$ python3 -q
>>> import numpy as np
>>> np.set_printoptions(precision=1, suppress=True, linewidth=160)
>>> rng = np.random.default_rng(821)
>>> X = np.eye(4, dtype=int)[rng.permutation(4)]
>>> X
array([[1, 0, 0, 0],
       [0, 0, 1, 0],
       [0, 0, 0, 1],
       [0, 1, 0, 0]])
>>> # 2 blocks once reordered
>>> vec = np.array([1, 2, 3, 0])
>>> rhs = X @ vec
>>> rhs
array([1, 3, 0, 2])
>>> np.linalg.solve(X, rhs + X[:, 2])
array([1., 2., 4., 0.])
>>> np.linalg.solve(X.T, X[3])
array([0., 0., 0., 1.])
>>> def softmax(z):
...     e = np.exp(z - z.max(axis=-1, keepdims=True))
...     return e / e.sum(axis=-1, keepdims=True)
... 
>>> softmax(X[2] + -1)
array([0.2, 0.2, 0.2, 0.5])
>>> softmax(X).sum(axis=1)
array([1., 1., 1., 1.])
>>> np.round(softmax(10 * X[2]), 1) + 0
array([0., 0., 0., 1.])
>>> scores = X @ X.T / np.sqrt(4)
>>> softmax(scores + np.triu(np.full(scores.shape, -np.inf), 1))
array([[1. , 0. , 0. , 0. ],
       [0.4, 0.6, 0. , 0. ],
       [0.3, 0.3, 0.5, 0. ],
       [0.2, 0.2, 0.2, 0.4]])
>>> Q, V = np.linalg.qr(X[:, :1])[0], np.linalg.qr(X[:, 1:])[0]
>>> sig = np.linalg.svd(Q.T @ V, compute_uv=False)
>>> sig
array([0.])
>>> u = np.array([2, 5])
>>> np.array([np.convolve(row, u, "same") for row in X])
array([[2, 5, 0, 0],
       [0, 0, 2, 5],
       [0, 0, 0, 2],
       [0, 2, 5, 0]])
>>> np.correlate(X[2], X[1], "full")
array([0, 0, 0, 0, 1, 0, 0])
>>> vec = np.array([0, 1, 2, 2])
>>> 4 - np.linalg.matrix_rank(X - np.eye(4), tol=1e-8)
np.int64(2)
>>> np.abs(np.linalg.eigvals(X))
array([1., 1., 1., 1.])
>>> np.sort(np.abs(np.degrees(np.angle(np.linalg.eigvals(X)))))
array([  0.,   0., 120., 120.])
>>> mat = np.loadtxt("data.csv", delimiter=",")
>>> mat
array([[ 3.,  0.,  3.,  0.,  3.,  0.],
       [-3., -9., -3., -9., -3., -9.],
       [-8.,  8., -8.,  8., -8.,  8.],
       [ 3.,  0.,  3.,  0.,  3.,  0.],
       [-3., -9., -3., -9., -3., -9.],
       [-8.,  8., -8.,  8., -8.,  8.]])
>>> M2 = mat[0, 0] * mat[1:] - np.outer(mat[1:, 0], mat[0])
>>> M2
array([[  0., -27.,   0., -27.,   0., -27.],
       [  0.,  24.,   0.,  24.,   0.,  24.],
       [  0.,   0.,   0.,   0.,   0.,   0.],
       [  0., -27.,   0., -27.,   0., -27.],
       [  0.,  24.,   0.,  24.,   0.,  24.]])
>>> np.linalg.matrix_rank(M2), np.linalg.matrix_rank(mat)
(np.int64(1), np.int64(2))
>>> mat[:, 0] / mat[0, 0]
array([ 1. , -1. , -2.7,  1. , -1. , -2.7])
>>> [round(float(x), 1) for x in np.linalg.svd(M2, compute_uv=False)[:3]]
[88.5, 0.0, 0.0]
>>> np.linalg.matrix_rank(M2, rtol=0.1)
np.int64(1)
>>> data = np.load("m.npy")
>>> data
array([[-1,  3, -2],
       [ 2,  0,  3],
       [ 2, -3,  3]])
>>> u = np.array([-6, -4, 3])
>>> M2 = data + np.outer(u, np.eye(3)[2])
>>> np.linalg.matrix_rank(np.linalg.inv(M2) - np.linalg.inv(data), tol=1e-8)
np.int64(1)
>>> lab = rng.permutation(3)
>>> M2 = data[:, lab] * rng.choice([-1, 1], 3)
>>> M2
array([[-2,  1, -3],
       [ 3, -2,  0],
       [ 3, -2,  3]])
>>> Uu, _, vt = np.linalg.svd(data.T @ M2)
>>> np.round(np.linalg.lstsq(data, M2)[0], 1) + 0
array([[ 0., -1.,  0.],
       [ 0.,  0., -1.],
       [ 1.,  0.,  0.]])
>>> lab
array([2, 0, 1])
>>> np.round(Uu @ vt, 1) + 0
array([[ 0., -1.,  0.],
       [ 0.,  0., -1.],
       [ 1.,  0.,  0.]])
